In [1]: import numpy as np

In [2]: import numpy.linalg as la

In [3]: np.set_printoptions(precision=2, suppress=True, linewidth=100, sign=" ")

In [4]: m1 = np.loadtxt("x.csv", delimiter=",")

In [5]: print(m1)
[[ 0.  2.  0.]
 [ 0.  0.  1.]
 [ 0.  0.  0.]]

In [6]: # rows and columns are dependent

In [7]: rank = la.matrix_rank(m1)

In [8]: print(rank)
2

In [9]: N = la.svd(m1)[2][rank:].T

In [10]: print(la.matrix_rank(m1.T @ m1), la.matrix_rank(m1 @ m1.T))
2 2

In [11]: print(N[:, 0] / N[np.abs(N[:, 0]).round(6).argmax(), 0])
[ 1.  0.  0.]

In [12]: print([int(la.matrix_rank(np.delete(m1, i, axis=0))) for i in range(3)])
[1, 1, 2]

In [13]: print([int(la.matrix_rank(m1[:, :j + 1])) for j in range(3)])
[0, 1, 2]

In [14]: print(N.shape)
(3, 1)

In [15]: print([int(la.matrix_rank(m1[:i])) for i in range(1, len(m1) + 1)])
[1, 2, 2]

In [16]: print(np.trace(m1))
0.0

In [17]: print(round(float(np.abs(la.eigvals(m1)).max()), 2))
0.0

In [18]: print(np.sort(np.abs(la.eigvals(m1))))
[ 0.  0.  0.]

In [19]: print(np.allclose(m1 @ m1.T, m1.T @ m1))
False

In [20]: print(np.allclose(m1, m1.T))
False

In [21]: print((m1 + m1.T) / 2)
[[ 0.   1.   0. ]
 [ 1.   0.   0.5]
 [ 0.   0.5  0. ]]

In [22]: print(la.matrix_power(m1, 4))
[[ 0.  0.  0.]
 [ 0.  0.  0.]
 [ 0.  0.  0.]]

In [23]: print((m1 - m1.T) / 2)
[[ 0.   1.   0. ]
 [-1.   0.   0.5]
 [ 0.  -0.5  0. ]]

In [24]: print(m1.T @ m1)
[[ 0.  0.  0.]
 [ 0.  4.  0.]
 [ 0.  0.  1.]]

In [25]: print(la.svd(m1, compute_uv=False))
[ 2.  1.  0.]

In [26]: print(m1 @ m1.T)
[[ 4.  0.  0.]
 [ 0.  1.  0.]
 [ 0.  0.  0.]]

In [27]: print(la.norm(m1, axis=0))
[ 0.  2.  1.]

In [28]: hat = np.triu(np.array([[9, 6, 0], [0, 3, 1], [7, 1, 4]]), 1) + np.eye(3)

In [29]: M2 = hat @ m1 @ la.inv(hat)

In [30]: print(round(float(la.det(M2)), 2))
0.0

In [31]: print(la.matrix_rank(M2))
2

In [32]: print(hat @ m1 - m1 @ hat)
[[ 0.  0.  4.]
 [ 0.  0.  0.]
 [ 0.  0.  0.]]

In [33]: feats = np.tanh(np.array([[-1.0, 1.1],
    ...:     [0.6, 0.7],
    ...:     [0.6, -0.6],
    ...:     [-0.5, 1.1],
    ...:     [-0.6, -0.2],
    ...:     [-0.4, -1.2],
    ...:     [1.6, -0.6],
    ...:     [-0.6, -1.8],
    ...:     [-2.2, -0.2],
    ...:     [-0.4, -0.1],
    ...:     [0.6, 1.7],
    ...:     [-0.3, 1.4],
    ...:     [-0.3, -0.2],
    ...:     [0.5, -0.6],
    ...:     [-0.1, 1.7],
    ...:     [-0.5, -1.9]]) @ np.array([[-0.9, 0.9, -0.1], [-0.7, 0.8, 1.4]]))

In [34]: print(feats)
[[ 0.13 -0.02  0.93]
 [-0.77  0.8   0.73]
 [-0.12  0.06 -0.72]
 [-0.31  0.41  0.92]
 [ 0.59 -0.6  -0.22]
 [ 0.83 -0.87 -0.93]
 [-0.77  0.74 -0.76]
 [ 0.95 -0.96 -0.99]
 [ 0.97 -0.97 -0.06]
 [ 0.41 -0.41 -0.1 ]
 [-0.94  0.96  0.98]
 [-0.61  0.69  0.96]
 [ 0.39 -0.41 -0.24]
 [-0.03 -0.03 -0.71]
 [-0.8   0.85  0.98]
 [ 0.94 -0.96 -0.99]]

In [35]: print(np.sort(la.eigvals(m1)))
[ 0.  0.  0.]

In [36]: print(np.prod(np.diag(m1)), np.round(la.det(m1), 2))
0.0 0.0

In [37]: print(la.matrix_rank(m1 - m1[0, 0] * np.eye(3)))
2

In [38]: Q, r_ = la.qr(feats)

In [39]: print(np.round(Q.T @ Q, 2) + 0)
[[ 1.  0.  0.]
 [ 0.  1.  0.]
 [ 0.  0.  1.]]

In [40]: print(np.abs(np.diag(r_)))
[ 2.7   0.19  1.25]

In [41]: print(Q.shape, r_.shape)
(16, 3) (3, 3)

In [42]: print(Q @ r_)
[[ 0.13 -0.02  0.93]
 [-0.77  0.8   0.73]
 [-0.12  0.06 -0.72]
 [-0.31  0.41  0.92]
 [ 0.59 -0.6  -0.22]
 [ 0.83 -0.87 -0.93]
 [-0.77  0.74 -0.76]
 [ 0.95 -0.96 -0.99]
 [ 0.97 -0.97 -0.06]
 [ 0.41 -0.41 -0.1 ]
 [-0.94  0.96  0.98]
 [-0.61  0.69  0.96]
 [ 0.39 -0.41 -0.24]
 [-0.03 -0.03 -0.71]
 [-0.8   0.85  0.98]
 [ 0.94 -0.96 -0.99]]

In [43]: print(round(abs(r_[0, 0]), 2), np.round(la.norm(feats[:, 0]), 2))
2.7 2.7

In [44]: print(r_)
[[-2.7   2.77  1.96]
 [ 0.   -0.19 -2.06]
 [ 0.    0.    1.25]]

In [45]: X = 0.2 ** np.abs(np.subtract.outer(np.arange(3), np.arange(3)))

In [46]: print(X)
[[ 1.    0.2   0.04]
 [ 0.2   1.    0.2 ]
 [ 0.04  0.2   1.  ]]

In [47]: # equal to its transpose

In [48]: evals, vecs = la.eig(X)

In [49]: print(np.sort(la.eigvals(X @ X)))
[ 0.54  0.92  1.7 ]

In [50]: evals, vecs = la.eigh(X)

In [51]: x = np.array([0, 5, -4])

In [52]: print(np.round(x @ X @ x / (x @ x), 2), round(evals[0], 2), np.round(evals[-1], 2))
0.8 0.74 1.3

In [53]: print(x @ X @ x)
33.0

In [54]: print(vecs * np.abs(evals) @ vecs.T)
[[ 1.    0.2   0.04]
 [ 0.2   1.    0.2 ]
 [ 0.04  0.2   1.  ]]

In [55]: print((np.sign(vecs[:, -1].round(6)) == np.sign(vecs[0, -1].round(6))).astype(int))
[ 1  1  1]

In [56]: x = np.array([-1, -2, 1])

In [57]: h = np.maximum(X @ x, 0)

In [58]: print(X.T @ h)
[ 0.02  0.11  0.56]

In [59]: print(np.flatnonzero(h > 1e-9))
[ 2]

In [60]: print(np.maximum(X @ x, 0) - np.maximum(-X @ x, 0))
[-1.36 -2.    0.56]

In [61]: E = np.load("test3.npy")

In [62]: print(E)
[[ 1.52 -0.47  4.64]
 [-2.57  0.68 -3.88]
 [-1.39  0.36 -1.54]
 [ 1.35 -0.23 -0.03]
 [ 3.03 -0.4   5.78]
 [-0.28  0.36  0.34]
 [ 1.2  -0.25  4.27]
 [ 5.2  -1.48  6.72]
 [-0.55  0.32 -0.06]
 [ 1.57 -0.21  3.78]
 [ 4.72 -0.59  6.13]]

In [63]: dist = la.norm(E[:, None] - E[None], axis=-1)

In [64]: print(np.unravel_index(dist.round(6).argmax(), dist.shape))
(np.int64(1), np.int64(7))

In [65]: print((dist + 1e9 * np.eye(11)).round(6).argmin(axis=1))
[  6   2   8   5  10   8   0  10   5   6   7]

In [66]: print(dist[10].round(6).argsort(kind="stable")[:4])
[ 10   7   4   0]

In [67]: print(la.matrix_rank(dist ** 2))
5

In [68]: print(la.norm(E - E.mean(axis=0), axis=1))
[ 2.3   7.38  4.76  2.41  3.84  2.61  1.9   6.01  3.07  1.44  5.13]

In [69]: print(dist.shape)
(11, 11)

In [70]: A = np.load("data.npy")

In [71]: print(A)
[[ -1.79   0.42   1.57]
 [-16.08   0.3   -3.31]
 [ -0.31   0.38   0.75]
 [ 19.68  -0.57  -1.86]
 [  0.65   0.79   0.12]
 [ -3.09   0.28   0.54]
 [ -7.3    0.37  -0.72]
 [ -2.81  -0.13  -1.45]
 [  5.12  -0.75  -2.03]
 [-11.29  -0.79   0.03]
 [ 10.75   0.03   0.3 ]
 [ -0.83  -0.69   1.63]
 [ -4.39   0.55   0.51]
 [ -5.32  -0.52   1.69]
 [  5.81   0.05   5.6 ]
 [  3.06  -0.26  -2.19]
 [ 15.32  -0.26  -1.14]
 [ -8.87   0.11   1.49]
 [ -8.71  -0.79   0.28]
 [-11.79   0.12  -4.08]
 [ -1.91  -0.42  -0.06]
 [  5.43  -0.4    1.42]
 [-15.32   0.63  -0.23]
 [-18.71   0.22  -1.62]
 [ 17.65   0.17   1.3 ]
 [ -8.77  -0.35  -0.72]
 [ -1.17   0.27  -2.3 ]
 [  8.36  -0.31  -2.99]
 [  2.25  -0.39   0.12]
 [  3.59  -0.75  -0.36]]

In [72]: z = A[:, 1] > np.median(A[:, 1])

In [73]: r0 = A[z].mean(axis=0) - A[~z].mean(axis=0)

In [74]: print(((A - A.mean(axis=0)) @ r0 > 0).astype(int))
[ 1  1  0  0  0  1  1  1  0  1  0  0  1  1  0  0  0  1  1  1  1  0  1  1  0  1  0  0  0  0]

In [75]: print(z.astype(int))
[ 1  1  1  0  1  1  1  0  0  0  1  0  1  0  1  0  0  1  0  1  0  0  1  1  1  0  1  0  0  0]

In [76]: print((((A - A.mean(axis=0)) @ r0 > 0) == z).mean())
0.6

In [77]: print(r0)
[-5.14  0.8   0.5 ]

In [78]: mat = np.load("out15.npy")

In [79]: print(mat)
[[ 9  3  6]
 [ 3  1  2]
 [ 6  2  4]]

In [80]: evals, vecs = la.eigh(mat)

In [81]: x = np.array([-1, 1, -2])

In [82]: print(vecs * np.abs(evals) @ vecs.T)
[[ 9.  3.  6.]
 [ 3.  1.  2.]
 [ 6.  2.  4.]]

In [83]: print(x @ mat @ x / (x @ x), np.round(evals[0], 2), evals[-1])
6.0 -0.0 14.0

In [84]: print(vecs * np.maximum(evals, 0) @ vecs.T)
[[ 9.  3.  6.]
 [ 3.  1.  2.]
 [ 6.  2.  4.]]

In [85]: print(la.eigvalsh(mat[1:, 1:]))
[ 0.  5.]

In [86]: rank = la.matrix_rank(mat)

In [87]: print(rank)
1

In [88]: N = la.svd(mat)[2][rank:].T

In [89]: print(N @ N.T)
[[ 0.36 -0.21 -0.43]
 [-0.21  0.93 -0.14]
 [-0.43 -0.14  0.71]]

In [90]: print(la.matrix_rank(mat.T @ mat), la.matrix_rank(mat @ mat.T))
1 1

In [91]: print(np.round(mat @ N, 2) + 0)
[[ 0.  0.]
 [ 0.  0.]
 [ 0.  0.]]

In [92]: print(N.shape)
(3, 2)

In [93]: x = np.array([2, 1, 3])

In [94]: print(mat @ np.ones(3))
[ 18.   6.  12.]

In [95]: print(mat * x)
[[ 18   3  18]
 [  6   1   6]
 [ 12   2  12]]

In [96]: print(la.norm(mat @ x) <= la.norm(mat, 2) * la.norm(x) + 1e-9)
True

In [97]: print(np.unique(mat.round(6), axis=0).shape)
(3, 3)

In [98]: print(mat @ la.pinv(mat) @ mat)
[[ 9.  3.  6.]
 [ 3.  1.  2.]
 [ 6.  2.  4.]]

In [99]: print(la.lstsq(mat[:-1].T, mat[-1])[2])
1

In [100]: print(round(np.trace(la.pinv(mat) @ mat), 2))
1.0

In [101]: r0 = np.array([-2, -1, -3, -1, -2, 5])

In [102]: M = np.array([np.roll(r0, i) for i in range(6)])

In [103]: print(M)
[[-2 -1 -3 -1 -2  5]
 [ 5 -2 -1 -3 -1 -2]
 [-2  5 -2 -1 -3 -1]
 [-1 -2  5 -2 -1 -3]
 [-3 -1 -2  5 -2 -1]
 [-1 -3 -1 -2  5 -2]]

In [104]: theta = np.radians(79)

In [105]: r_ = np.eye(6)

In [106]: r_[0, 0] = r_[2, 2] = np.cos(theta)

In [107]: r_[0, 2], r_[2, 0] = -np.sin(theta), np.sin(theta)

In [108]: print(r_)
[[ 0.19  0.   -0.98  0.    0.    0.  ]
 [ 0.    1.    0.    0.    0.    0.  ]
 [ 0.98  0.    0.19  0.    0.    0.  ]
 [ 0.    0.    0.    1.    0.    0.  ]
 [ 0.    0.    0.    0.    1.    0.  ]
 [ 0.    0.    0.    0.    0.    1.  ]]

In [109]: M2 = M @ r_.T

In [110]: print(M2)
[[ 2.56 -1.   -2.54 -1.   -2.    5.  ]
 [ 1.94 -2.    4.72 -3.   -1.   -2.  ]
 [ 1.58  5.   -2.34 -1.   -3.   -1.  ]
 [-5.1  -2.   -0.03 -2.   -1.   -3.  ]
 [ 1.39 -1.   -3.33  5.   -2.   -1.  ]
 [ 0.79 -3.   -1.17 -2.    5.   -2.  ]]

In [111]: print(np.abs(M2 - M).max(axis=0))
[ 4.56  0.    5.72  0.    0.    0.  ]

In [112]: print(round(float(la.det(r_)), 2), round(float(np.trace(r_)), 2))
1.0 4.38

In [113]: print(la.svd(M, compute_uv=False), la.svd(M2, compute_uv=False))
[ 10.   7.   7.   5.   5.   4.] [ 10.   7.   7.   5.   5.   4.]

In [114]: r0, r1 = M2[4], M2[0]

In [115]: print(r0 @ r0)
44.0

In [116]: print(round(r0 @ r1, 2))
7.0

In [117]: p = (r0 @ r1) / (r0 @ r0) * r0

In [118]: print(la.matrix_rank(np.outer(r0, r1)))
1

In [119]: print(round(float((r1 - p) @ r0), 2))
-0.0

In [120]: print(p)
[ 0.22 -0.16 -0.53  0.8  -0.32 -0.16]

In [121]: rng = np.random.default_rng(57238)

In [122]: z = rng.permutation(6)

In [123]: print(z)
[ 3  5  1  0  4  2]

In [124]: M2 = M[z][:, z]

In [125]: print(M2)
[[-2 -3 -2 -1 -1  5]
 [-2 -2 -3 -1  5 -1]
 [-3 -2 -2  5 -1 -1]
 [-1  5 -1 -2 -2 -3]
 [ 5 -1 -1 -3 -2 -2]
 [-1 -1  5 -2 -3 -2]]

In [126]: print(np.sort(np.abs(la.eigvals(M2))))
[  4.   5.   5.   7.   7.  10.]

In [127]: print(np.trace(M2))
-12

In [128]: print(np.round(la.det(M2), 2), round(la.det(M[z]), 2))
49000.0 -49000.0

In [129]: x = np.array([-2, 8, -6, -6, -3, 0])

In [130]: h = np.maximum(M2 @ x, 0)

In [131]: print(np.tanh(M2 @ x))
[ 0.76 -1.   -1.    1.    1.   -1.  ]

In [132]: print(h)
[  1   0   0  66  12   0]

In [133]: arr = np.loadtxt("block9.csv", delimiter=",")

In [134]: print(arr)
[[ 1.12  1.95 -2.46  0.34]
 [ 3.06  5.14 -5.87 -1.04]
 [ 0.14  0.08  0.05 -0.19]
 [ 5.95  0.08 -3.27 -5.17]
 [ 4.74  1.41 -4.57 -3.67]
 [ 4.95 -0.87 -1.88 -3.92]
 [ 3.1  -0.95 -0.67 -3.14]
 [ 4.78  1.82 -3.94 -3.67]
 [ 4.82  1.56 -4.27 -3.66]
 [ 1.02  1.5  -2.02 -0.17]
 [ 4.63  1.97 -4.33 -3.32]
 [ 3.03  4.68 -5.48 -0.29]
 [ 6.19  0.42 -3.46 -4.89]
 [ 4.05  3.36 -4.27 -2.12]
 [ 4.    3.89 -4.74 -2.13]
 [ 4.81  1.27 -4.51 -3.71]
 [ 5.08 -0.71 -1.59 -4.74]
 [ 3.4   1.84 -3.36 -2.09]
 [ 3.24 -1.61 -0.87 -3.54]]

In [135]: dist = la.norm(arr[:, None] - arr[None], axis=-1)

In [136]: print(la.norm(arr - arr.mean(axis=0), axis=1))
[ 4.15  4.91  5.67  3.54  1.9   3.15  3.59  1.61  1.75  3.94  1.61  4.7   3.41  2.29  2.96  1.93
  3.61  0.85  3.97]

In [137]: print(dist.shape)
(19, 19)

In [138]: print((dist + 1e9 * np.eye(19)).round(6).argmin(axis=1))
[  9  11   9  12  15  16  18   8   4   0   7   1   3  14  13   4   5  13   6]

In [139]: print(np.unravel_index(dist.round(6).argmax(), dist.shape))
(np.int64(1), np.int64(18))

In [140]: print(dist[:5, :5])
[[ 0.    5.24  3.32  7.61  5.82]
 [ 5.24  0.    8.36  7.6   5.03]
 [ 3.32  8.36  0.    8.34  7.51]
 [ 7.61  7.6   8.34  0.    2.68]
 [ 5.82  5.03  7.51  2.68  0.  ]]

In [141]: print(la.matrix_rank(dist ** 2))
6
